$ ipython --no-banner

In [1]: import numpy as np

In [2]: np.set_printoptions(suppress=True, linewidth=160)

In [3]: E = np.loadtxt("arr.csv", delimiter=",")

In [4]: E
Out[4]: 
array([[ 1.895,  2.623,  0.288, -0.039,  3.105, -4.415, -1.743],
       [-2.686, -2.081,  1.989, -3.949, -2.078,  3.892, -0.36 ],
       [-2.485, -1.366,  3.275, -6.202, -0.883,  3.264, -1.666],
       [-3.961, -3.067,  1.3  , -3.573, -3.595,  4.926,  0.095],
       [ 7.097,  2.908, -0.109,  3.378,  4.541, -1.466,  1.524],
       [ 3.683,  1.365,  3.906, -4.596,  3.397,  2.177, -0.815],
       [-2.862, -4.542,  3.009, -5.186, -4.167,  9.756,  1.576],
       [ 4.092,  3.873, -0.114,  1.442,  4.72 , -5.722, -1.342],
       [-4.733, -0.92 ,  1.144, -4.221, -1.725, -0.461, -2.582],
       [ 3.979,  1.5  ,  0.879,  0.117,  2.553,  0.202,  0.564],
       [-0.742,  0.501,  2.149, -3.873,  1.061, -0.34 , -2.145],
       [-0.934,  4.51 ,  1.562, -4.206,  4.518, -9.315, -5.993],
       [-0.965, -1.811,  3.318, -5.139, -0.998,  5.358, -0.279],
       [ 3.517, -1.608,  0.785,  1.247, -0.485,  6.778,  3.632],
       [-3.964, -4.699,  3.829, -6.95 , -4.372, 10.062,  0.698],
       [ 2.618,  1.163,  4.732, -6.327,  3.149,  2.4  , -1.728],
       [-1.595, -2.723,  4.837, -7.742, -1.588,  8.021, -0.216],
       [-0.873,  4.488,  1.488, -4.304,  4.392, -9.245, -5.934],
       [ 1.9  ,  1.081,  2.586, -3.474,  2.298,  0.727, -1.021],
       [ 2.503, -0.304, -0.767,  2.746,  0.041,  1.735,  2.217],
       [-2.552, -4.453,  0.101, -0.432, -4.803,  7.75 ,  2.944],
       [-0.082,  0.622,  4.233, -6.976,  1.993,  1.186, -2.7  ],
       [ 0.632, -2.416,  3.19 , -4.193, -1.025,  7.486,  1.298],
       [-6.528, -3.59 ,  0.872, -4.261, -4.836,  3.792, -0.801],
       [-2.47 , -3.6  ,  1.336, -2.593, -3.639,  7.126,  1.581],
       [-0.453, -0.937,  1.615, -2.536, -0.53 ,  2.712, -0.155],
       [ 2.561,  1.178,  4.653, -6.409,  3.163,  2.404, -1.658],
       [ 2.526,  1.329, -3.211,  6.138,  0.986, -3.241,  1.715],
       [ 4.277,  1.53 , -1.875,  4.967,  1.981, -1.921,  1.861],
       [-1.856, -1.087, -2.557,  3.364, -2.337, -0.616,  0.983],
       [ 1.615,  3.422, -3.498,  5.583,  2.739, -8.711, -0.989],
       [ 0.24 , -0.7  ,  3.65 , -5.621,  0.375,  4.383, -0.765],
       [-4.026, -2.33 , -2.287,  2.007, -3.829,  0.613,  0.756],
       [-6.069, -2.731, -0.678, -1.573, -4.223,  1.226, -0.846]])

In [5]: C2 = np.cov(E, rowvar=False)

In [6]: np.round(E.std(axis=0), 3)
Out[6]: array([3.232, 2.6  , 2.28 , 3.898, 3.036, 5.008, 2.086])

In [7]: np.argsort(-E.std(axis=0).round(6), kind="stable")
Out[7]: array([5, 3, 0, 4, 1, 2, 6])

In [8]: np.round(np.linalg.eigvalsh(C2)[::-1], 3)
Out[8]: array([47.11 , 19.172, 12.266,  0.005,  0.003,  0.002,  0.001])

In [9]: np.round(np.median(E, axis=0), 3)
Out[9]: array([-0.598, -0.81 ,  1.412, -3.723, -0.222,  1.956, -0.32 ])

In [10]: np.round(np.polyfit(E[:, 3], E[:, 1], 1), 3)
Out[10]: array([0.208, 0.07 ])
